% python3 -q
>>> import numpy as np
>>> from numpy import linalg as LA
>>> np.set_printoptions(suppress=True, linewidth=100)
>>> rnd = lambda a: np.round(a, 4) + 0
>>> W0 = np.load("out15.npy")
>>> print(W0)
[[  4.  -2.   2.  -3.   5.  -5.   1.  -3.   1.   5.  -5.   3.   3.   4.   2.  -4.]
 [ -2.   7.  -4.   6. -10.  10.  -2.   6.  -2. -10.  10.  -6.  -6.  -8.  -4.   8.]
 [  2.  -4.   7.  -6.  10. -10.   2.  -6.   2.  10. -10.   6.   6.   8.   4.  -8.]
 [ -3.   6.  -6.  12. -15.  15.  -3.   9.  -3. -15.  15.  -9.  -9. -12.  -6.  12.]
 [  5. -10.  10. -15.  28. -25.   5. -15.   5.  25. -25.  15.  15.  20.  10. -20.]
 [ -5.  10. -10.  15. -25.  28.  -5.  15.  -5. -25.  25. -15. -15. -20. -10.  20.]
 [  1.  -2.   2.  -3.   5.  -5.   4.  -3.   1.   5.  -5.   3.   3.   4.   2.  -4.]
 [ -3.   6.  -6.   9. -15.  15.  -3.  12.  -3. -15.  15.  -9.  -9. -12.  -6.  12.]
 [  1.  -2.   2.  -3.   5.  -5.   1.  -3.   4.   5.  -5.   3.   3.   4.   2.  -4.]
 [  5. -10.  10. -15.  25. -25.   5. -15.   5.  28. -25.  15.  15.  20.  10. -20.]
 [ -5.  10. -10.  15. -25.  25.  -5.  15.  -5. -25.  28. -15. -15. -20. -10.  20.]
 [  3.  -6.   6.  -9.  15. -15.   3.  -9.   3.  15. -15.  12.   9.  12.   6. -12.]
 [  3.  -6.   6.  -9.  15. -15.   3.  -9.   3.  15. -15.   9.  12.  12.   6. -12.]
 [  4.  -8.   8. -12.  20. -20.   4. -12.   4.  20. -20.  12.  12.  19.   8. -16.]
 [  2.  -4.   4.  -6.  10. -10.   2.  -6.   2.  10. -10.   6.   6.   8.   7.  -8.]
 [ -4.   8.  -8.  12. -20.  20.  -4.  12.  -4. -20.  20. -12. -12. -16.  -8.  19.]]
>>> # symmetric
>>> vals, V = LA.eigvalsh(W0)
Traceback (most recent call last):
  File "<python-input-7>", line 1, in <module>
    vals, V = LA.eigvalsh(W0)
    ^^^^^^^
ValueError: too many values to unpack (expected 2)
>>> vals, V = LA.eigh(W0)
>>> print(rnd(LA.svd(W0, compute_uv=False)))
[186.   3.   3.   3.   3.   3.   3.   3.   3.   3.   3.   3.   3.   3.   3.   3.]
>>> print(rnd(LA.eigvalsh(W0 + -2 * np.eye(16))))
[  1.   1.   1.   1.   1.   1.   1.   1.   1.   1.   1.   1.   1.   1.   1. 184.]
>>> print((vals > 1e-8).sum(), (vals < -1e-8).sum())
16 0
>>> print(rnd(vals))
[  3.   3.   3.   3.   3.   3.   3.   3.   3.   3.   3.   3.   3.   3.   3. 186.]
>>> L = LA.cholesky(W0)
>>> print(LA.eigvalsh(W0).min() > 0)
True
>>> U, sv, Vh = LA.svd(W0)
>>> print(np.argmax(sv[:-1] / (sv[1:] + 1e-6)) + 1)
1
>>> M2 = U[:, :1] @ np.diag(sv[:1]) @ Vh[:1]
>>> print(LA.matrix_rank(M2))
1
>>> print(rnd(LA.norm(W0 - M2, 2)), rnd(sv[1]))
3.0 3.0
>>> print(rnd(LA.norm(W0 - M2) / LA.norm(W0)))
0.0623
>>> print(rnd(np.abs(W0 - M2).max()))
2.9836
>>> vec = np.array([8, 6, 7, 0, -8, 0, -1, 1, 8, -5, 9, 4, -3, 1, -7, 4])
>>> print(np.einsum("ij,j->i", W0, vec))
[ -95.  256. -217.  357. -619.  595. -122.  360.  -95. -610.  622. -345. -366. -473. -259.  488.]
>>> print((W0 @ vec).argmax())
10
>>> E = np.loadtxt("data.csv", delimiter=",")
>>> print(rnd(E))
[[ 0.7193  0.0447  0.094   0.0715 -0.0973 -0.0638  0.0054  0.0133 -0.0594  0.1891 -0.0272 -0.2939
  -0.1989  0.0663  0.0427]
 [ 0.0447  0.7499 -0.0642 -0.0179  0.0874 -0.1563  0.1463 -0.0247 -0.182   0.0027  0.1894  0.1219
  -0.0862 -0.1329  0.1344]
 [ 0.094  -0.0642  0.9414 -0.0112  0.0517  0.0069  0.0333  0.0656 -0.0521 -0.0009 -0.0191  0.1531
   0.0467 -0.0667  0.029 ]
 [ 0.0715 -0.0179 -0.0112  0.9701  0.023  -0.004  -0.0018 -0.0652  0.0373 -0.093   0.0657  0.0445
   0.0443 -0.004  -0.0191]
 [-0.0973  0.0874  0.0517  0.023   0.9438  0.022  -0.043  -0.0085  0.0448  0.0411 -0.0468 -0.1346
  -0.0352  0.0644 -0.0309]
 [-0.0638 -0.1563  0.0069 -0.004   0.022   0.8498  0.096  -0.0962 -0.1074  0.0029  0.1943 -0.0596
  -0.1303 -0.0466  0.0899]
 [ 0.0054  0.1463  0.0333 -0.0018 -0.043   0.096   0.9092 -0.0098  0.1274 -0.0409 -0.0911 -0.052
   0.074   0.0789 -0.0909]
 [ 0.0133 -0.0247  0.0656 -0.0652 -0.0085 -0.0962 -0.0098  0.6731  0.1294 -0.248   0.3037 -0.1503
  -0.0185  0.0712 -0.0528]
 [-0.0594 -0.182  -0.0521  0.0373  0.0448 -0.1074  0.1274  0.1294  0.7723  0.1737  0.0131  0.0732
  -0.1274 -0.1205  0.1487]
 [ 0.1891  0.0027 -0.0009 -0.093   0.0411  0.0029 -0.0409 -0.248   0.1737  0.6874  0.2063  0.0601
   0.1373  0.0359 -0.0955]
 [-0.0272  0.1894 -0.0191  0.0657 -0.0468  0.1943 -0.0911  0.3037  0.0131  0.2063  0.6053  0.0649
   0.0854  0.0242 -0.0472]
 [-0.2939  0.1219  0.1531  0.0445 -0.1346 -0.0596 -0.052  -0.1503  0.0732  0.0601  0.0649  0.5786
  -0.1809  0.1525 -0.0327]
 [-0.1989 -0.0862  0.0467  0.0443 -0.0352 -0.1303  0.074  -0.0185 -0.1274  0.1373  0.0854 -0.1809
   0.8009 -0.0079  0.0954]
 [ 0.0663 -0.1329 -0.0667 -0.004   0.0644 -0.0466  0.0789  0.0712 -0.1205  0.0359  0.0242  0.1525
  -0.0079  0.9001  0.0779]
 [ 0.0427  0.1344  0.029  -0.0191 -0.0309  0.0899 -0.0909 -0.0528  0.1487 -0.0955 -0.0472 -0.0327
   0.0954  0.0779  0.8989]]
>>> U, sv, Vh = LA.svd(E)
>>> V = Vh[:(sv > 1e-8).sum()]
>>> rng = np.random.default_rng(32)
>>> vec = E[8] + 4 * E[12] + rng.integers(2) * np.eye(15)[12]
>>> print(rnd(vec))
[-0.8552 -0.5267  0.1345  0.2145 -0.0958 -0.6287  0.4234  0.0554  0.2626  0.7228  0.3549 -0.6503
  4.0764 -0.1521  0.5303]
>>> print(np.allclose(V.T @ V @ vec, vec))
False
>>> rk = LA.matrix_rank(E)
>>> print(rk)
12
>>> null = LA.svd(E)[2][rk:].T
>>> print([int(LA.matrix_rank(E[:, :j + 1])) for j in range(15)])
[1, 2, 3, 4, 5, 6, 7, 8, 9, 10, 11, 12, 12, 12, 12]
>>> print(LA.matrix_rank(E.T @ E), LA.matrix_rank(E @ E.T))
12 12
>>> print(null.shape)
(15, 3)
>>> U, sv, Vh = LA.svd(E)
>>> print(rnd(sv))
[1. 1. 1. 1. 1. 1. 1. 1. 1. 1. 1. 1. 0. 0. 0.]
>>> print(np.argmax(sv[:-1] / (sv[1:] + 1e-6)) + 1)
12
>>> M2 = U[:, :12] @ np.diag(sv[:12]) @ Vh[:12]
>>> print(rnd(LA.norm(E - M2) / LA.norm(E)))
0.0
>>> print(LA.matrix_rank(E, rtol=0.05))
12
>>> print(rnd(np.abs(E - M2).max()))
0.0
>>> vals, V = LA.eigvalsh(E)
Traceback (most recent call last):
  File "<python-input-46>", line 1, in <module>
    vals, V = LA.eigvalsh(E)
    ^^^^^^^
ValueError: too many values to unpack (expected 2)
>>> vals, V = LA.eigh(E)
>>> print(np.unique(vals.round(6) + 0, return_counts=True)[1])
[ 3 12]
>>> print(rnd(LA.eigvalsh(E + -3 * np.eye(15))))
[-3. -3. -3. -2. -2. -2. -2. -2. -2. -2. -2. -2. -2. -2. -2.]
>>> print((vals > 1e-8).sum(), (vals < -1e-8).sum())
12 0
>>> print(rnd(LA.svd(E, compute_uv=False)))
[1. 1. 1. 1. 1. 1. 1. 1. 1. 1. 1. 1. 0. 0. 0.]
